$ python -q
>>> import numpy as np
>>> np.set_printoptions(precision=1, suppress=True, linewidth=200)
>>> arr = np.load("dump.npy")
>>> print(arr)
[[0 1 0 0 0]
 [1 0 0 0 0]
 [0 0 0 0 1]
 [0 0 0 0 1]
 [0 0 1 1 0]]
>>> left, s, Vh = np.linalg.svd(arr)
>>> print(s)
[ 1.4  1.4  1.   1.  -0. ]
>>> print(np.argmax(s[:-1] / (s[1:] + 1e-6)) + 1)
4
>>> Y = left[:, :4] @ np.diag(s[:4]) @ Vh[:4]
>>> print(np.abs(arr - Y).max())
0.0
>>> print(np.round(np.linalg.norm(arr - Y, 2), 1), s[4])
0.0 -0.0
>>> print(np.linalg.matrix_rank(Y))
4
>>> print(np.trace(arr @ arr @ arr) // 6)
0
>>> low = np.diag(arr.sum(axis=1)) - arr
>>> print(np.linalg.matrix_rank(low))
3
>>> print(round(np.linalg.det(low[1:, 1:])))
0
>>> Y = arr / np.linalg.norm(arr, axis=1, keepdims=True)
>>> G = Y @ Y.T
>>> print((np.abs(G) > 0.9).astype(int))
[[1 0 0 0 0]
 [0 1 0 0 0]
 [0 0 1 1 0]
 [0 0 1 1 0]
 [0 0 0 0 1]]
>>> print(np.linalg.norm(Y, axis=1))
[1. 1. 1. 1. 1.]
>>> left, s, Vh = np.linalg.svd(arr)
>>> V = Vh[:(s > 1e-8).sum()]
>>> rng = np.random.default_rng(16924)
>>> vec = arr[0] + -3 * arr[4] + rng.integers(2) * np.eye(5)[3]
>>> print(vec)
[ 0.  1. -3. -2.  0.]
>>> print(V.T @ V)
[[1.  0.  0.  0.  0. ]
 [0.  1.  0.  0.  0. ]
 [0.  0.  0.5 0.5 0. ]
 [0.  0.  0.5 0.5 0. ]
 [0.  0.  0.  0.  1. ]]
>>> print(np.allclose(V.T @ V @ vec, vec))
False
>>> print(round(float(np.trace(np.linalg.pinv(arr) @ arr)), 1))
4.0
>>> print(np.linalg.lstsq(arr[:-1].T, arr[-1])[2])
3
>>> print(np.abs(np.diag(np.linalg.qr(arr)[1])) > 1e-9)
[ True  True  True False  True]
>>> print(np.unique(arr.round(6), axis=0).shape)
(4, 5)
>>> ang = np.deg2rad(135)
>>> W0 = np.eye(4)
>>> W0[np.ix_([0, 3], [0, 3])] = [[np.cos(ang), -np.sin(ang)], [np.sin(ang), np.cos(ang)]]
>>> print(W0)
[[-0.7  0.   0.  -0.7]
 [ 0.   1.   0.   0. ]
 [ 0.   0.   1.   0. ]
 [ 0.7  0.   0.  -0.7]]
>>> vec = np.array([3, 0, 0, 0])
>>> print(round(float(np.linalg.det(W0)), 1))
1.0
>>> print(np.sort(np.abs(np.degrees(np.angle(np.linalg.eigvals(W0))))))
[  0.   0. 135. 135.]
>>> print(np.abs(np.linalg.eigvals(W0)))
[1. 1. 1. 1.]
>>> Y = np.array([[8, 5, 5, 8, 9, 1, 2],
...     [9, 7, 0, 4, 6, 4, 9],
...     [3, 0, 8, 1, 6, 0, 7],
...     [1, 7, 5, 4, 7, 2, 3],
...     [4, 3, 3, 7, 9, 8, 8],
...     [1, 2, 7, 6, 1, 5, 5],
...     [0, 2, 0, 0, 0, 4, 1]])
>>> data = np.triu(Y, 1)
>>> print(data)
[[0 5 5 8 9 1 2]
 [0 0 0 4 6 4 9]
 [0 0 0 1 6 0 7]
 [0 0 0 0 7 2 3]
 [0 0 0 0 0 8 8]
 [0 0 0 0 0 0 5]
 [0 0 0 0 0 0 0]]
>>> left, s, Vh = np.linalg.svd(data)
>>> print(s.round(1) + 0)
[21.  12.1  6.3  4.2  1.9  0.   0. ]
>>> Y = left[:, :5] @ np.diag(s[:5]) @ Vh[:5]
>>> print(round(np.linalg.norm(data - Y) / np.linalg.norm(data), 1))
0.0
>>> print(np.linalg.matrix_rank(Y))
5
>>> print(round(np.linalg.norm(data - Y, 2), 1), np.round(s[5], 1))
0.0 0.0
>>> print([round(float(x), 1) for x in np.linalg.svd(data, compute_uv=False)[:3]])
[21.0, 12.1, 6.3]
>>> print(np.argsort(-np.linalg.norm(data, axis=0).round(6), kind="stable")[:3])
[6 4 5]
>>> print(round(np.linalg.norm(data, 2) / np.linalg.norm(data), 1))
0.8
>>> print(np.round(data @ np.linalg.pinv(data) @ data, 1) + 0)
[[0. 5. 5. 8. 9. 1. 2.]
 [0. 0. 0. 4. 6. 4. 9.]
 [0. 0. 0. 1. 6. 0. 7.]
 [0. 0. 0. 0. 7. 2. 3.]
 [0. 0. 0. 0. 0. 8. 8.]
 [0. 0. 0. 0. 0. 0. 5.]
 [0. 0. 0. 0. 0. 0. 0.]]
>>> print(np.linalg.lstsq(data[:-1].T, data[-1])[2])
5
>>> print(np.unique(data.round(6), axis=0).shape)
(7, 7)
>>> try:
...     np.linalg.inv(data)
... except np.linalg.LinAlgError as e:
...     print("failed:", e)
... 
failed: Singular matrix
>>> print(np.abs(np.diag(np.linalg.qr(data)[1])) > 1e-9)
[False False False False False False False]
>>> print(np.round(np.trace(np.linalg.pinv(data) @ data), 1))
5.0
>>> print(np.prod(np.diag(data)), round(float(np.linalg.det(data)), 1))
0 0.0
>>> print(data @ data)
[[  0   0   0  25 116 108 181]
 [  0   0   0   0  28  56  80]
 [  0   0   0   0   7  50  51]
 [  0   0   0   0   0  56  66]
 [  0   0   0   0   0   0  40]
 [  0   0   0   0   0   0   0]
 [  0   0   0   0   0   0   0]]
>>> print(np.sort(np.linalg.eigvals(data)))
[0. 0. 0. 0. 0. 0. 0.]
>>> rank = np.linalg.matrix_rank(data)
>>> print(rank)
5
>>> N = np.linalg.svd(data)[2][rank:].T
>>> print([int(np.linalg.matrix_rank(data[:, :j + 1])) for j in range(7)])
[0, 1, 1, 2, 3, 4, 5]
>>> print([int(np.linalg.matrix_rank(data[:i])) for i in range(1, len(data) + 1)])
[1, 2, 3, 4, 5, 5, 5]
>>> print(N.shape)
(7, 2)
>>> print(np.linalg.matrix_rank(data.T @ data), np.linalg.matrix_rank(data @ data.T))
5 5
